% ipython --no-banner

In [1]: import numpy as np

In [2]: np.set_printoptions(suppress=True, linewidth=100)

In [3]: def tidy(a):
   ...:     return np.round(a, 3) + 0
   ...: 

In [4]: A = np.load("block5.npy")

In [5]: A
Out[5]: 
array([[-6.,  4.,  2., -2.],
       [-6.,  4.,  2., -2.],
       [ 4., -4., -2.,  0.],
       [ 4., -4., -2.,  0.]])

In [6]: other = A / np.linalg.norm(A, axis=1, keepdims=True)

In [7]: C2 = other @ other.T

In [8]: tidy(np.linalg.norm(other, axis=1))
Out[8]: array([1., 1., 1., 1.])

In [9]: tidy(C2)
Out[9]: 
array([[ 1.   ,  1.   , -0.947, -0.947],
       [ 1.   ,  1.   , -0.947, -0.947],
       [-0.947, -0.947,  1.   ,  1.   ],
       [-0.947, -0.947,  1.   ,  1.   ]])

In [10]: np.argwhere(np.triu(np.abs(C2) > 0.95, 1))
Out[10]: 
array([[0, 1],
       [2, 3]])

In [11]: tidy(np.degrees(np.arccos(np.clip(C2[2, 0], -1, 1))))
Out[11]: np.float64(161.214)

In [12]: tidy(C2[2])
Out[12]: array([-0.947, -0.947,  1.   ,  1.   ])

In [13]: P = np.triu(np.array([[2, 0, 2, 1], [0, 0, 2, 0], [1, 0, 0, 0], [1, 1, 1, 2]]), 1) + np.eye(4)

In [14]: other = P @ C2 @ np.linalg.inv(P)

In [15]: tidy(np.poly(other))
Out[15]: array([ 1.   , -4.   ,  0.415,  0.   ,  0.   ])

In [16]: tidy(np.linalg.det(other))
Out[16]: np.float64(0.0)

In [17]: np.linalg.matrix_rank(other)
Out[17]: np.int64(2)

In [18]: vec = np.array([1, 0, 3, 2])

In [19]: a = np.maximum(A @ vec, 0)

In [20]: A * (a > 1e-9)[:, None]
Out[20]: 
array([[-0.,  0.,  0., -0.],
       [-0.,  0.,  0., -0.],
       [ 0., -0., -0.,  0.],
       [ 0., -0., -0.,  0.]])

In [21]: a
Out[21]: array([0., 0., 0., 0.])

In [22]: theta = np.radians(45)

In [23]: r_ = np.eye(4)

In [24]: r_[2, 2] = r_[3, 3] = np.cos(theta)

In [25]: r_[2, 3], r_[3, 2] = -np.sin(theta), np.sin(theta)

In [26]: tidy(r_)
Out[26]: 
array([[ 1.   ,  0.   ,  0.   ,  0.   ],
       [ 0.   ,  1.   ,  0.   ,  0.   ],
       [ 0.   ,  0.   ,  0.707, -0.707],
       [ 0.   ,  0.   ,  0.707,  0.707]])

In [27]: other = A @ r_.T

In [28]: np.allclose(A @ A.T, other @ other.T)
Out[28]: True

In [29]: tidy(np.abs(other - A).max(axis=0))
Out[29]: array([0.   , 0.   , 0.828, 2.   ])

In [30]: (A - A.T) / 2
Out[30]: 
array([[ 0.,  5., -1., -3.],
       [-5.,  0.,  3.,  1.],
       [ 1., -3.,  0.,  1.],
       [ 3., -1., -1.,  0.]])

In [31]: np.trace(A)
Out[31]: np.float64(-4.0)

In [32]: (A + A.T) / 2
Out[32]: 
array([[-6., -1.,  3.,  1.],
       [-1.,  4., -1., -3.],
       [ 3., -1., -2., -1.],
       [ 1., -3., -1.,  0.]])

In [33]: F = np.loadtxt("case15.csv", delimiter=",")

In [34]: F
Out[34]: 
array([[ 1.,  0.,  0.,  0.,  0.,  0.,  0.,  0.,  0.],
       [ 0.,  1.,  0.,  0.,  0.,  0.,  0.,  0.,  0.],
       [ 0.,  0.,  1.,  0.,  0.,  0.,  0.,  0.,  0.],
       [ 0.,  0.,  0.,  1.,  0.,  0.,  0.,  0.,  0.],
       [ 0.,  0.,  0.,  0., -1.,  0.,  0.,  0.,  0.],
       [ 0.,  0.,  0.,  0.,  0.,  1.,  0.,  0.,  0.],
       [ 0.,  0.,  0.,  0.,  0.,  0.,  1.,  0.,  0.],
       [ 0.,  0.,  0.,  0.,  0.,  0.,  0., -1.,  0.],
       [ 0.,  0.,  0.,  0.,  0.,  0.,  0.,  0.,  1.]])

In [35]: rng = np.random.default_rng(355)

In [36]: z = rng.permutation(9)

In [37]: z
Out[37]: array([2, 4, 5, 7, 8, 1, 0, 3, 6])

In [38]: other = F[z][:, z]

In [39]: tidy(np.sort(np.abs(np.linalg.eigvals(other))))
Out[39]: array([1., 1., 1., 1., 1., 1., 1., 1., 1.])

In [40]: w, evecs = np.linalg.eigh(F)

In [41]: vec = np.array([0, 2, 1, 1, 1, 2, 2, 2, 2])

In [42]: np.abs(F).sum(axis=1).max(), np.abs(w).max()
Out[42]: (np.float64(1.0), np.float64(1.0))

In [43]: tidy(vec @ F @ vec / (vec @ vec)), w[0], w[-1]
Out[43]: (np.float64(0.565), np.float64(-1.0), np.float64(1.0))

In [44]: Uu, sigma, Vh = np.linalg.svd(F, full_matrices=False)

In [45]: sigma / sigma[0]
Out[45]: array([1., 1., 1., 1., 1., 1., 1., 1., 1.])

In [46]: (sigma > 1e-8).sum()
Out[46]: np.int64(9)

In [47]: Uu.T @ Uu
Out[47]: 
array([[1., 0., 0., 0., 0., 0., 0., 0., 0.],
       [0., 1., 0., 0., 0., 0., 0., 0., 0.],
       [0., 0., 1., 0., 0., 0., 0., 0., 0.],
       [0., 0., 0., 1., 0., 0., 0., 0., 0.],
       [0., 0., 0., 0., 1., 0., 0., 0., 0.],
       [0., 0., 0., 0., 0., 1., 0., 0., 0.],
       [0., 0., 0., 0., 0., 0., 1., 0., 0.],
       [0., 0., 0., 0., 0., 0., 0., 1., 0.],
       [0., 0., 0., 0., 0., 0., 0., 0., 1.]])

In [48]: W0 = np.load("m.npy")

In [49]: W0
Out[49]: 
array([[ 2,  2,  2,  2,  2,  2],
       [ 0, -1,  0, -1,  0, -1],
       [-1,  1, -1,  1, -1,  1],
       [ 2,  2,  2,  2,  2,  2],
       [ 0, -1,  0, -1,  0, -1],
       [-1,  1, -1,  1, -1,  1]])

In [50]: rank = np.linalg.matrix_rank(W0)

In [51]: rank
Out[51]: np.int64(2)

In [52]: N = np.linalg.svd(W0)[2][rank:].T

In [53]: [int(np.linalg.matrix_rank(np.delete(W0, i, axis=0))) for i in range(6)]
Out[53]: [2, 2, 2, 2, 2, 2]

In [54]: [int(np.linalg.matrix_rank(W0[:i])) for i in range(1, len(W0) + 1)]
Out[54]: [1, 2, 2, 2, 2, 2]

In [55]: [int(np.linalg.matrix_rank(W0[:, :j + 1])) for j in range(6)]
Out[55]: [1, 2, 2, 2, 2, 2]

In [56]: tidy(N @ N.T)
Out[56]: 
array([[ 0.667,  0.   , -0.333,  0.   , -0.333,  0.   ],
       [ 0.   ,  0.667,  0.   , -0.333,  0.   , -0.333],
       [-0.333,  0.   ,  0.667,  0.   , -0.333,  0.   ],
       [ 0.   , -0.333,  0.   ,  0.667,  0.   , -0.333],
       [-0.333,  0.   , -0.333,  0.   ,  0.667,  0.   ],
       [ 0.   , -0.333,  0.   , -0.333,  0.   ,  0.667]])

In [57]: np.linalg.matrix_rank(W0.T @ W0), np.linalg.matrix_rank(W0 @ W0.T)
Out[57]: (np.int64(2), np.int64(2))

In [58]: Uu, sigma, Vh = np.linalg.svd(W0)

In [59]: tidy(sigma)
Out[59]: array([7.159, 3.841, 0.   , 0.   , 0.   , 0.   ])

In [60]: other = Uu[:, :2] @ np.diag(sigma[:2]) @ Vh[:2]

In [61]: tidy(np.abs(W0 - other).max())
Out[61]: np.float64(0.0)

In [62]: tidy(other)
Out[62]: 
array([[ 2.,  2.,  2.,  2.,  2.,  2.],
       [ 0., -1.,  0., -1.,  0., -1.],
       [-1.,  1., -1.,  1., -1.,  1.],
       [ 2.,  2.,  2.,  2.,  2.,  2.],
       [ 0., -1.,  0., -1.,  0., -1.],
       [-1.,  1., -1.,  1., -1.,  1.]])

In [63]: tidy(np.linalg.norm(W0 - other) / np.linalg.norm(W0))
Out[63]: np.float64(0.0)

In [64]: np.linalg.matrix_rank(W0, rtol=0.05)
Out[64]: np.int64(2)

In [65]: r0, g = F[7], F[3]

In [66]: r0 @ r0
Out[66]: np.float64(1.0)

In [67]: r0 @ g
Out[67]: np.float64(0.0)

In [68]: pr = (r0 @ g) / (r0 @ r0) * r0

In [69]: g - pr
Out[69]: array([0., 0., 0., 1., 0., 0., 0., 0., 0.])

In [70]: np.outer(r0, g)
Out[70]: 
array([[ 0.,  0.,  0.,  0.,  0.,  0.,  0.,  0.,  0.],
       [ 0.,  0.,  0.,  0.,  0.,  0.,  0.,  0.,  0.],
       [ 0.,  0.,  0.,  0.,  0.,  0.,  0.,  0.,  0.],
       [ 0.,  0.,  0.,  0.,  0.,  0.,  0.,  0.,  0.],
       [ 0.,  0.,  0.,  0.,  0.,  0.,  0.,  0.,  0.],
       [ 0.,  0.,  0.,  0.,  0.,  0.,  0.,  0.,  0.],
       [ 0.,  0.,  0.,  0.,  0.,  0.,  0.,  0.,  0.],
       [-0., -0., -0., -1., -0., -0., -0., -0., -0.],
       [ 0.,  0.,  0.,  0.,  0.,  0.,  0.,  0.,  0.]])

In [71]: (g - pr) @ r0
Out[71]: np.float64(0.0)

In [72]: np.linalg.matrix_rank(np.outer(r0, g))
Out[72]: np.int64(1)

In [73]: tidy(np.linalg.norm(r0 + g) ** 2 + np.linalg.norm(r0 - g) ** 2)
Out[73]: np.float64(4.0)
